>>> import numpy as np
>>> from numpy import linalg as LA
>>> np.set_printoptions(suppress=True, linewidth=160)
>>> rd = lambda a: np.round(a, 2) + 0
>>> E = np.load("arr.npy")
>>> E
array([[ 1., -2.,  0.],
       [-2.,  9., -2.],
       [ 0., -2.,  8.]])
>>> L = LA.cholesky(E)
>>> rd(np.diag(L) ** 2)
array([1. , 5. , 7.2])
>>> LA.eigvalsh(E).min() > 0
np.True_
>>> L @ L.T
array([[ 1., -2.,  0.],
       [-2.,  9., -2.],
       [ 0., -2.,  8.]])
>>> np.prod(np.diag(L)) ** 2, rd(LA.det(E))
(np.float64(36.0), np.float64(36.0))
>>> rd(LA.det(2 * E)), rd(LA.det(E))
(np.float64(288.0), np.float64(36.0))
>>> np.einsum("ii->", E)
np.float64(18.0)
>>> rd(LA.det(E.T))
np.float64(36.0)
>>> rd(LA.eigvals(E))
array([ 0.5 , 10.82,  6.68])
>>> LA.matrix_rank(E, rtol=0.1)
np.int64(2)
>>> LA.cond(E) > 100
np.False_
>>> rd(np.abs(LA.svd(E)[2][-1]))
array([0.97, 0.24, 0.06])
>>> rd(LA.norm(E, 2) / LA.norm(E))
np.float64(0.85)
>>> f = np.array([0, 0, -3])
>>> np.array([np.convolve(row, f, "same") for row in E])
array([[  0.,  -3.,   6.],
       [  0.,   6., -27.],
       [  0.,   0.,   6.]])
>>> np.cross(E[2, :3], E[0, :3])
array([16.,  8.,  2.])
>>> np.convolve(E[2], f)
array([  0.,   0.,   0.,   6., -24.])
>>> rng = np.random.default_rng(80989)
>>> labels = rng.permutation(3)
>>> labels
array([1, 2, 0])
>>> Y = E[labels][:, labels]
>>> np.allclose(Y, E)
False
>>> Y
array([[ 9., -2., -2.],
       [-2.,  8.,  0.],
       [-2.,  0.,  1.]])
>>> rd(np.sort(np.abs(LA.eigvals(Y))))
array([ 0.5 ,  6.68, 10.82])
>>> J = np.load("x.npy")
>>> J
array([[-19,   3,  -3],
       [  1,  22,   0],
       [ -1,   1,  61]])
>>> labels = rng.permutation(3)
>>> Y = J[:, labels] * rng.choice([-1, 1], 3)
>>> Y
array([[ -3,   3, -19],
       [-22,   0,   1],
       [ -1, -61,  -1]])
>>> U, _, VT = LA.svd(J.T @ Y)
>>> labels
array([1, 2, 0])
>>> rd(LA.lstsq(J, Y)[0])
array([[ 0.,  0.,  1.],
       [-1.,  0.,  0.],
       [ 0., -1.,  0.]])
>>> ev, vecs = LA.eig(J)
>>> rd(np.sort(LA.eigvals(J.T)))
array([-19.11,  22.07,  61.04])
>>> rd(np.sort(LA.eigvals(J @ J)))
array([ 365.24,  487.3 , 3725.46])
>>> rd(ev)
array([-19.11,  22.07,  61.04])
>>> ang = np.radians(36)
>>> R = np.eye(3)
>>> R[2, 2] = R[0, 0] = np.cos(ang)
>>> R[2, 0], R[0, 2] = -np.sin(ang), np.sin(ang)
>>> rd(R)
array([[ 0.81,  0.  ,  0.59],
       [ 0.  ,  1.  ,  0.  ],
       [-0.59,  0.  ,  0.81]])
>>> Y = J @ R.T
>>> rd(LA.det(R)), rd(np.trace(R))
(np.float64(1.0), np.float64(2.62))
>>> np.allclose(LA.norm(J, axis=1), LA.norm(Y, axis=1))
True
>>> rd(Y)
array([[-17.13,   3.  ,   8.74],
       [  0.81,  22.  ,  -0.59],
       [ 35.05,   1.  ,  49.94]])
>>> rd(LA.svd(J, compute_uv=False)), rd(LA.svd(Y, compute_uv=False))
(array([61.08, 22.41, 18.81]), array([61.08, 22.41, 18.81]))
>>> W = np.array([[2, 1, 1, 2, 2, 1], [1, 1, 2, 0, 0, 0], [2, 2, 0, 0, 1, 0]])
>>> c = np.array([-2, -2, 2, 3, -2, 0])
>>> hid = np.maximum(Y @ W + c, 0)
>>> (hid > 0).astype(int)
array([[0, 1, 0, 0, 0, 0],
       [1, 1, 1, 1, 0, 1],
       [1, 1, 1, 1, 1, 1]])
>>> rd((hid > 0).mean(axis=0))
array([0.67, 1.  , 0.67, 0.67, 0.33, 0.67])
>>> LA.matrix_rank(hid)
np.int64(3)
>>> C = np.array([[3, 0], [2, -3], [1, -1], [-1, -1], [1, 1], [-1, 2]])
>>> rd(hid @ C)
array([[   2.69,   -4.04],
       [ 141.98, -108.71],
       [ 823.68, -325.78]])
>>> x0 = np.array([2, 2, 1])
>>> rhs = J @ x0
>>> rhs
array([-35,  46,  61])
>>> rd(LA.solve(J, rhs))
array([2., 2., 1.])
>>> rd(LA.solve(J.T, J[1]))
array([0., 1., 0.])
>>> rd(LA.solve(J, rhs + J[:, 1]))
array([2., 3., 1.])
>>> rd(LA.solve(J, -3 * rhs))
array([-6., -6., -3.])
>>> C = np.sign(np.array([[0, 3, 1, 3], [1, 0, 3, 3], [0, 2, 1, 3], [0, 3, 0, 1]]))
>>> Y = (np.tril(C, -1) + np.eye(4)) @ (np.triu(C, 1) + np.eye(4))
>>> ev = np.array([2, 3, -1, 0])
>>> arr = np.rint(Y * ev @ LA.inv(Y)) + 0
>>> arr
array([[-2.,  4., -4.,  1.],
       [-8., 10., -8.,  2.],
       [-6.,  6., -5.,  2.],
       [-6.,  6., -4.,  1.]])
>>> rank = LA.matrix_rank(arr)
>>> rank
np.int64(3)
>>> ns = LA.svd(arr)[2][rank:].T
>>> np.allclose(arr @ ns, 0)
True
>>> rd(arr @ ns)
array([[0.],
       [0.],
       [0.],
       [0.]])
>>> U, sv, VT = LA.svd(arr)
>>> vecs = VT[:(sv > 1e-8).sum()]
>>> x0 = arr[1] + -3 * arr[3] + rng.integers(2) * np.eye(4)[2]
>>> x0
array([10., -8.,  4., -1.])
>>> np.allclose(vecs.T @ vecs @ x0, x0)
True
>>> rd(vecs.T @ vecs)
array([[ 0.92, -0.15, -0.15, -0.15],
       [-0.15,  0.69, -0.31, -0.31],
       [-0.15, -0.31,  0.69, -0.31],
       [-0.15, -0.31, -0.31,  0.69]])
>>> rd(LA.norm(x0 - vecs.T @ vecs @ x0))
np.float64(0.0)
>>> LA.matrix_rank(np.vstack([arr, x0]))
np.int64(3)
>>> U, sv, VT = LA.svd(arr)
>>> np.argmax(sv[:-1] / (sv[1:] + 1e-6)) + 1
np.int64(3)
>>> rd(sv)
array([21.31,  2.09,  0.84,  0.  ])
>>> Y = U[:, :3] @ np.diag(sv[:3]) @ VT[:3]
>>> LA.matrix_rank(arr, rtol=0.05)
np.int64(2)
>>> rd(Y)
array([[-2.,  4., -4.,  1.],
       [-8., 10., -8.,  2.],
       [-6.,  6., -5.,  2.],
       [-6.,  6., -4.,  1.]])
>>> rd(LA.norm(arr - Y, 2)), rd(sv[3])
(np.float64(0.0), np.float64(0.0))
>>> rd(np.abs(arr - Y).max())
np.float64(0.0)
>>> LA.matrix_rank(Y)
np.int64(3)
>>> def softmax(z):
...     e = np.exp(z - z.max(axis=-1, keepdims=True))
...     return e / e.sum(axis=-1, keepdims=True)
... 
>>> rd(softmax(arr[3]))
array([0.  , 0.99, 0.  , 0.01])
>>> rd(softmax(10 * arr[3]))
array([0., 1., 0., 0.])
>>> att = arr @ arr.T / np.sqrt(4)
>>> rd(softmax(att + np.triu(np.full(att.shape, -np.inf), 1)))
array([[1., 0., 0., 0.],
       [0., 1., 0., 0.],
       [0., 1., 0., 0.],
       [0., 1., 0., 0.]])
>>> rd(softmax(att)[3] @ arr)
array([-8., 10., -8.,  2.])
>>> softmax(att).round(6).argmax(axis=1)
array([1, 1, 1, 1])
>>> ang = np.radians(180)
>>> R = np.eye(4)
>>> R[2, 2] = R[1, 1] = np.cos(ang)
>>> R[2, 1], R[1, 2] = -np.sin(ang), np.sin(ang)
>>> rd(R)
array([[ 1.,  0.,  0.,  0.],
       [ 0., -1.,  0.,  0.],
       [ 0.,  0., -1.,  0.],
       [ 0.,  0.,  0.,  1.]])
>>> Y = arr @ R.T
>>> np.abs(Y - arr).max(axis=0)
array([ 0., 20., 16.,  0.])
>>> rd(Y)
array([[ -2.,  -4.,   4.,   1.],
       [ -8., -10.,   8.,   2.],
       [ -6.,  -6.,   5.,   2.],
       [ -6.,  -6.,   4.,   1.]])
